% ipython --no-banner

In [1]: import numpy as np

In [2]: np.set_printoptions(suppress=True, linewidth=120)

In [3]: q, _ = np.linalg.qr(np.array([[-0.5, 0.6, -0.7, -0.9],
   ...:     [-1.5, 0.1, -1.5, 0.5],
   ...:     [-0.4, 0.1, 0.2, 0.0],
   ...:     [-0.3, 0.2, 1.8, 0.1]]))

In [4]: data = q[:, :4]

In [5]: print(data.round(2))
[[-0.3   0.9   0.32  0.04]
 [-0.9  -0.36  0.14  0.19]
 [-0.24  0.04 -0.22 -0.94]
 [-0.18  0.25 -0.91  0.27]]

In [6]: other = data / np.linalg.norm(data, axis=1, keepdims=True)

In [7]: gram = other @ other.T

In [8]: (np.abs(gram) > 0.9).astype(int)
Out[8]: 
array([[1, 0, 0, 0],
       [0, 1, 0, 0],
       [0, 0, 1, 0],
       [0, 0, 0, 1]])

In [9]: m1 = np.load("block5.npy")

In [10]: m1
Out[10]: 
array([[  0,  -8,  -5, -24,  -6],
       [ -3,   6,   3,  18,  -6],
       [ -9,   7,   6,  21,  -9],
       [  7,  -3,   7,  -9,  -2],
       [  1,   9,  -4,  27,  -6],
       [ -8,  -3,   8,  -9,   6]])

In [11]: # rows and columns are dependent

In [12]: np.linalg.lstsq(m1[:-1].T, m1[-1])[2]
Out[12]: np.int32(4)

In [13]: np.round(np.trace(np.linalg.pinv(m1) @ m1), 2)
Out[13]: np.float64(4.0)

In [14]: T = np.stack([m1, 2 * m1, m1[::-1]])

In [15]: np.einsum("bij,cij->bc", T, T)
Out[15]: 
array([[ 3112,  6224,  1024],
       [ 6224, 12448,  2048],
       [ 1024,  2048,  3112]])

In [16]: T.sum(axis=0)
Out[16]: 
array([[ -8, -27,  -7, -81, -12],
       [ -8,  27,   5,  81, -24],
       [-20,  18,  25,  54, -29],
       [ 12,  -2,  27,  -6, -15],
       [  0,  33,  -9,  99, -24],
       [-24, -17,  19, -51,  12]])

In [17]: np.linalg.matrix_rank(T)
Out[17]: array([4, 4, 4])

In [18]: print(np.round(np.linalg.norm(T, axis=(1, 2)), 2))
[ 55.79 111.57  55.79]

In [19]: T.shape
Out[19]: (3, 6, 5)

In [20]: U, s, Vt = np.linalg.svd(m1, full_matrices=False)

In [21]: np.allclose(U * s @ Vt, m1)
Out[21]: True

In [22]: np.round(np.cumsum(s ** 2) / np.sum(s ** 2), 2)
Out[22]: array([0.82, 0.91, 0.96, 1.  , 1.  ])

In [23]: np.round(np.abs(Vt[0]), 2)
Out[23]: array([0.09, 0.31, 0.03, 0.93, 0.16])

In [24]: (s > 1e-8).sum()
Out[24]: np.int64(4)

In [25]: np.round(U.T @ U, 2) + 0
Out[25]: 
array([[1., 0., 0., 0., 0.],
       [0., 1., 0., 0., 0.],
       [0., 0., 1., 0., 0.],
       [0., 0., 0., 1., 0.],
       [0., 0., 0., 0., 1.]])

In [26]: s.round(2) + 0
Out[26]: array([50.61, 16.48, 12.99, 10.49,  0.  ])
